% python3 -q
>>> import numpy as np
>>> from numpy import linalg as LA
>>> np.set_printoptions(suppress=True, linewidth=200)
>>> feats = np.array([[0.4, 0.9, -0.5, 0.8, 0.2],
...     [-0.5, 0.5, -0.9, 0.6, -0.2],
...     [0.4, 0.1, -0.9, 0.2, -1.1],
...     [-1.0, 0.5, 1.0, -0.3, 0.8],
...     [-1.0, 2.2, 1.2, -0.8, -0.1],
...     [-0.4, 0.2, -0.6, 1.7, 0.0],
...     [2.1, 0.0, 1.6, 0.3, 0.2],
...     [0.7, 1.2, 0.1, -0.8, 0.1],
...     [0.6, 1.5, -2.1, -1.9, 0.2],
...     [0.8, 1.4, -0.7, -1.2, 0.2],
...     [2.2, 2.3, -1.8, 0.5, -0.7],
...     [0.2, -0.4, 0.9, 0.5, 1.0],
...     [-0.7, 0.2, -0.7, -0.3, -0.2]])
>>> feats[2] *= 5
>>> print(feats)
[[ 0.4  0.9 -0.5  0.8  0.2]
 [-0.5  0.5 -0.9  0.6 -0.2]
 [ 2.   0.5 -4.5  1.  -5.5]
 [-1.   0.5  1.  -0.3  0.8]
 [-1.   2.2  1.2 -0.8 -0.1]
 [-0.4  0.2 -0.6  1.7  0. ]
 [ 2.1  0.   1.6  0.3  0.2]
 [ 0.7  1.2  0.1 -0.8  0.1]
 [ 0.6  1.5 -2.1 -1.9  0.2]
 [ 0.8  1.4 -0.7 -1.2  0.2]
 [ 2.2  2.3 -1.8  0.5 -0.7]
 [ 0.2 -0.4  0.9  0.5  1. ]
 [-0.7  0.2 -0.7 -0.3 -0.2]]
>>> gram = feats.T @ feats
>>> print(np.round(np.diag(gram), 3))
[17.84 17.58 36.12 11.99 32.64]
>>> print(np.round(LA.svd(feats, compute_uv=False) ** 2, 3))
[70.531 21.332 11.896  6.979  5.432]
>>> print((feats @ feats.T).shape)
(13, 13)
>>> W2 = feats[[3, 12]].astype(float)
>>> for _ in range(4):
...     idx = LA.norm(feats[:, None] - W2, axis=-1).argmin(axis=1)
...     W2 = np.array([feats[idx == j].mean(axis=0) for j in range(2)])
... 
>>> print(idx)
[1 1 1 0 0 1 0 0 1 1 1 0 1]
>>> print(np.bincount(idx))
[5 8]
>>> print(np.round(W2[1] - W2[0], 3))
[ 0.35   0.237 -2.435  0.37  -1.15 ]
>>> print(np.abs(W2[1] - W2[0]).argmax())
2
>>> sigma = 3 * 0.9 ** np.arange(3)
>>> q, _ = LA.qr(np.array([[0.2, -1.0, -1.1], [-1.2, -0.7, 1.0], [0.3, 0.5, -1.2]]))
>>> rng = np.random.default_rng(91)
>>> E = rng.normal(size=(10, 3)) * sigma @ q
>>> print(E.round(3))
[[ 2.578 -1.473 -2.305]
 [ 1.918  1.157 -0.448]
 [-0.118  0.467 -1.818]
 [ 1.557  2.082  1.673]
 [ 4.09  -1.151 -0.758]
 [ 0.894 -0.548  5.277]
 [-1.022 -0.934  1.82 ]
 [ 0.755  0.423  2.759]
 [-0.388 -0.365  1.284]
 [-0.956 -1.675 -1.687]]
>>> d = LA.norm(E[:, None] - E[None], axis=-1)
>>> print(d[3].round(3))
[5.432 2.342 4.195 0.    4.773 4.51  3.971 2.139 3.15  5.632]
>>> print(d.mean(axis=1).argmax())
5
>>> print(np.round(LA.norm(E, axis=1), 3))
[3.759 2.285 1.88  3.092 4.316 5.38  2.286 2.892 1.39  2.562]
>>> print(d[:5, :5].round(3))
[[0.    3.286 3.356 5.432 2.187]
 [3.286 0.    2.549 2.342 3.184]
 [3.356 2.549 0.    4.195 4.631]
 [5.432 2.342 4.195 0.    4.773]
 [2.187 3.184 4.631 4.773 0.   ]]
>>> print(np.unravel_index(d.round(6).argmax(), d.shape))
(np.int64(0), np.int64(5))
>>> print(d.shape)
(10, 10)
>>> print(np.flatnonzero(d[3] < d.mean() / 2))
[3]
